% ipython --no-banner

In [1]: import numpy as np

In [2]: np.set_printoptions(suppress=True, linewidth=100)

In [3]: u = np.array([-9, -8, 4, 1, 9])

In [4]: M = 4 * np.eye(5) + np.outer(u, u)

In [5]: M
Out[5]: 
array([[ 85.,  72., -36.,  -9., -81.],
       [ 72.,  68., -32.,  -8., -72.],
       [-36., -32.,  20.,   4.,  36.],
       [ -9.,  -8.,   4.,   5.,   9.],
       [-81., -72.,  36.,   9.,  85.]])

In [6]: Lm = np.linalg.cholesky(M)

In [7]: Lm.round(1)
Out[7]: 
array([[ 9.2,  0. ,  0. ,  0. ,  0. ],
       [ 7.8,  2.6,  0. ,  0. ,  0. ],
       [-3.9, -0.6,  2.1,  0. ,  0. ],
       [-1. , -0.1,  0.1,  2. ,  0. ],
       [-8.8, -1.3,  0.5,  0.1,  2.4]])

In [8]: np.round(np.diag(Lm) ** 2, 1)
Out[8]: array([85. ,  7. ,  4.4,  4. ,  6. ])

In [9]: out = np.linalg.inv(M)

In [10]: (np.abs(out) > 1e-9).astype(int)
Out[10]: 
array([[1, 1, 1, 1, 1],
       [1, 1, 1, 1, 1],
       [1, 1, 1, 1, 1],
       [1, 1, 1, 1, 1],
       [1, 1, 1, 1, 1]])

In [11]: np.round(M @ out, 1) + 0
Out[11]: 
array([[1., 0., 0., 0., 0.],
       [0., 1., 0., 0., 0.],
       [0., 0., 1., 0., 0.],
       [0., 0., 0., 1., 0.],
       [0., 0., 0., 0., 1.]])

In [12]: data = 5 * np.eye(6) + np.eye(6, k=1)

In [13]: data
Out[13]: 
array([[5., 1., 0., 0., 0., 0.],
       [0., 5., 1., 0., 0., 0.],
       [0., 0., 5., 1., 0., 0.],
       [0., 0., 0., 5., 1., 0.],
       [0., 0., 0., 0., 5., 1.],
       [0., 0., 0., 0., 0., 5.]])

In [14]: # triangular, det is the product of the diagonal

In [15]: np.prod(np.diag(data)), round(np.linalg.det(data), 1)
Out[15]: (np.float64(15625.0), np.float64(15625.0))

In [16]: np.linalg.matrix_rank(data - data[0, 0] * np.eye(6))
Out[16]: np.int64(5)

In [17]: data @ data
Out[17]: 
array([[25., 10.,  1.,  0.,  0.,  0.],
       [ 0., 25., 10.,  1.,  0.,  0.],
       [ 0.,  0., 25., 10.,  1.,  0.],
       [ 0.,  0.,  0., 25., 10.,  1.],
       [ 0.,  0.,  0.,  0., 25., 10.],
       [ 0.,  0.,  0.,  0.,  0., 25.]])

In [18]: np.round(np.sort(np.linalg.eigvals(data)), 1)
Out[18]: array([5., 5., 5., 5., 5., 5.])

In [19]: u = np.array([3, 0])

In [20]: np.convolve(data[3], u)
Out[20]: array([ 0.,  0.,  0., 15.,  3.,  0.,  0.])

In [21]: np.cross(data[3, :3], data[0, :3])
Out[21]: array([0., 0., 0.])

In [22]: np.correlate(data[3], data[0], "full")
Out[22]: array([ 0.,  0.,  0.,  0.,  0.,  0.,  0.,  5., 26.,  5.,  0.])

In [23]: np.allclose(data @ data.T, data.T @ data)
Out[23]: False

In [24]: np.allclose(data, data.T)
Out[24]: False

In [25]: round(np.abs(np.linalg.eigvals(data)).max(), 1)
Out[25]: np.float64(5.0)

In [26]: np.round(np.sort(np.abs(np.linalg.eigvals(data))), 1)
Out[26]: array([5., 5., 5., 5., 5., 5.])

In [27]: data @ data
Out[27]: 
array([[25., 10.,  1.,  0.,  0.,  0.],
       [ 0., 25., 10.,  1.,  0.,  0.],
       [ 0.,  0., 25., 10.,  1.,  0.],
       [ 0.,  0.,  0., 25., 10.,  1.],
       [ 0.,  0.,  0.,  0., 25., 10.],
       [ 0.,  0.,  0.,  0.,  0., 25.]])

In [28]: (data + data.T) / 2
Out[28]: 
array([[5. , 0.5, 0. , 0. , 0. , 0. ],
       [0.5, 5. , 0.5, 0. , 0. , 0. ],
       [0. , 0.5, 5. , 0.5, 0. , 0. ],
       [0. , 0. , 0.5, 5. , 0.5, 0. ],
       [0. , 0. , 0. , 0.5, 5. , 0.5],
       [0. , 0. , 0. , 0. , 0.5, 5. ]])

In [29]: left, s, vt = np.linalg.svd(data, full_matrices=False)

In [30]: np.round(left.T @ left, 1) + 0
Out[30]: 
array([[1., 0., 0., 0., 0., 0.],
       [0., 1., 0., 0., 0., 0.],
       [0., 0., 1., 0., 0., 0.],
       [0., 0., 0., 1., 0., 0.],
       [0., 0., 0., 0., 1., 0.],
       [0., 0., 0., 0., 0., 1.]])

In [31]: np.round(np.cumsum(s ** 2) / np.sum(s ** 2), 1)
Out[31]: array([0.2, 0.4, 0.6, 0.8, 0.9, 1. ])

In [32]: (s > 1e-8).sum()
Out[32]: np.int64(6)

In [33]: s.round(1)
Out[33]: array([5.9, 5.7, 5.3, 4.8, 4.4, 4.1])

In [34]: np.allclose(left * s @ vt, data)
Out[34]: True

In [35]: out = data[0, 0] * data[1:] - np.outer(data[1:, 0], data[0])

In [36]: out
Out[36]: 
array([[ 0., 25.,  5.,  0.,  0.,  0.],
       [ 0.,  0., 25.,  5.,  0.,  0.],
       [ 0.,  0.,  0., 25.,  5.,  0.],
       [ 0.,  0.,  0.,  0., 25.,  5.],
       [ 0.,  0.,  0.,  0.,  0., 25.]])

In [37]: np.linalg.matrix_rank(out), np.linalg.matrix_rank(data)
Out[37]: (np.int64(5), np.int64(6))

In [38]: feats = np.array([[5.1, 3.0, 5.0, 1.0, 1.0, 1.0, 2.0],
    ...:     [0.0, 5.1, 3.0, 5.0, 1.0, 2.0, 5.0],
    ...:     [2.0, 5.0, 5.1, 4.0, 1.0, 5.0, 0.0],
    ...:     [0.0, 3.0, 4.0, 3.1, 5.0, 3.0, 0.0],
    ...:     [0.0, 2.0, 0.0, 4.0, 1.1, 0.0, 3.0],
    ...:     [0.0, 2.0, 4.0, 4.0, 1.0, 4.1, 1.0],
    ...:     [5.0, 3.0, 5.0, 1.0, 1.0, 1.0, 2.1]])

In [39]: feats
Out[39]: 
array([[5.1, 3. , 5. , 1. , 1. , 1. , 2. ],
       [0. , 5.1, 3. , 5. , 1. , 2. , 5. ],
       [2. , 5. , 5.1, 4. , 1. , 5. , 0. ],
       [0. , 3. , 4. , 3.1, 5. , 3. , 0. ],
       [0. , 2. , 0. , 4. , 1.1, 0. , 3. ],
       [0. , 2. , 4. , 4. , 1. , 4.1, 1. ],
       [5. , 3. , 5. , 1. , 1. , 1. , 2.1]])

In [40]: np.linalg.cond(feats) > 100
Out[40]: np.True_

In [41]: [round(float(x), 1) for x in np.linalg.svd(feats, compute_uv=False)[:3]]
Out[41]: [19.0, 7.6, 6.1]

In [42]: np.argsort(-np.linalg.norm(feats, axis=0).round(6), kind="stable")[:3]
Out[42]: array([2, 1, 3])

In [43]: T = np.stack([feats, 5 * feats, feats[::-1]])

In [44]: np.round(T.sum(axis=0), 1)
Out[44]: 
array([[35.6, 21. , 35. ,  7. ,  7. ,  7. , 14.1],
       [ 0. , 32.6, 22. , 34. ,  7. , 16.1, 31. ],
       [12. , 32. , 30.6, 28. ,  7.1, 30. ,  3. ],
       [ 0. , 21. , 28. , 21.7, 35. , 21. ,  0. ],
       [ 2. , 17. ,  5.1, 28. ,  7.6,  5. , 18. ],
       [ 0. , 17.1, 27. , 29. ,  7. , 26.6, 11. ],
       [35.1, 21. , 35. ,  7. ,  7. ,  7. , 14.6]])

In [45]: out = np.array([[0, -2], [2, -3]])

In [46]: C = np.array([[-7, -4, 2], [2, -3, -2], [2, 4, 0]])

In [47]: F = np.kron(out, C)

In [48]: F
Out[48]: 
array([[  0,   0,   0,  14,   8,  -4],
       [  0,   0,   0,  -4,   6,   4],
       [  0,   0,   0,  -4,  -8,   0],
       [-14,  -8,   4,  21,  12,  -6],
       [  4,  -6,  -4,  -6,   9,   6],
       [  4,   8,   0,  -6, -12,   0]])

In [49]: Q, Rm = np.linalg.qr(F)

In [50]: np.round(np.abs(np.diag(Rm)), 1)
Out[50]: array([15.1, 10. ,  0.6, 15.1, 10. ,  0.6])

In [51]: Q.round(1) + 0
Out[51]: 
array([[ 0. ,  0. ,  0. , -0.9, -0.1,  0.4],
       [ 0. ,  0. ,  0. ,  0.3, -0.8,  0.5],
       [ 0. ,  0. ,  0. ,  0.3,  0.6,  0.8],
       [ 0.9,  0.1,  0.4,  0. ,  0. ,  0. ],
       [-0.3,  0.8,  0.5,  0. ,  0. ,  0. ],
       [-0.3, -0.6,  0.8,  0. ,  0. ,  0. ]])

In [52]: round(np.trace(Q @ Q.T), 1)
Out[52]: np.float64(6.0)

In [53]: Q.shape, Rm.shape
Out[53]: ((6, 6), (6, 6))

In [54]: vec = np.array([-5, -8, 8, -2, -1, 2])

In [55]: target = F @ vec

In [56]: target
Out[56]: array([-44,  10,  16, 100,  11, -60])

In [57]: np.round(np.linalg.solve(F, 2 * target), 1)
Out[57]: array([-10., -16.,  16.,  -4.,  -2.,   4.])

In [58]: np.round(np.linalg.solve(F, F[:, 0]), 1) + 0
Out[58]: array([1., 0., 0., 0., 0., 0.])

In [59]: np.round(np.linalg.solve(F.T, F[4]), 1) + 0
Out[59]: array([0., 0., 0., 0., 1., 0.])

In [60]: def softmax(z):
    ...:     e = np.exp(z - z.max(axis=-1, keepdims=True))
    ...:     return e / e.sum(axis=-1, keepdims=True)
    ...: 

In [61]: np.round(softmax(F).sum(axis=1), 1)
Out[61]: array([1., 1., 1., 1., 1., 1.])

In [62]: np.round(softmax(10 * F[1]), 1) + 0
Out[62]: array([0., 0., 0., 0., 1., 0.])

In [63]: np.round(softmax(F[1] + 5), 1) + 0
Out[63]: array([0. , 0. , 0. , 0. , 0.9, 0.1])

In [64]: att = F @ F.T / np.sqrt(6)

In [65]: np.round(softmax(att + np.triu(np.full(att.shape, -np.inf), 1)), 1) + 0
Out[65]: 
array([[1., 0., 0., 0., 0., 0.],
       [0., 1., 0., 0., 0., 0.],
       [0., 0., 1., 0., 0., 0.],
       [0., 0., 0., 1., 0., 0.],
       [0., 0., 0., 0., 1., 0.],
       [0., 0., 0., 0., 0., 1.]])

In [66]: np.round(softmax(att), 1) + 0
Out[66]: 
array([[0., 0., 0., 1., 0., 0.],
       [0., 0., 0., 0., 1., 0.],
       [0., 0., 0., 0., 0., 1.],
       [0., 0., 0., 1., 0., 0.],
       [0., 0., 0., 0., 1., 0.],
       [0., 0., 0., 0., 0., 1.]])

In [67]: softmax(att).round(6).argmax(axis=1)
Out[67]: array([3, 4, 5, 3, 4, 5])
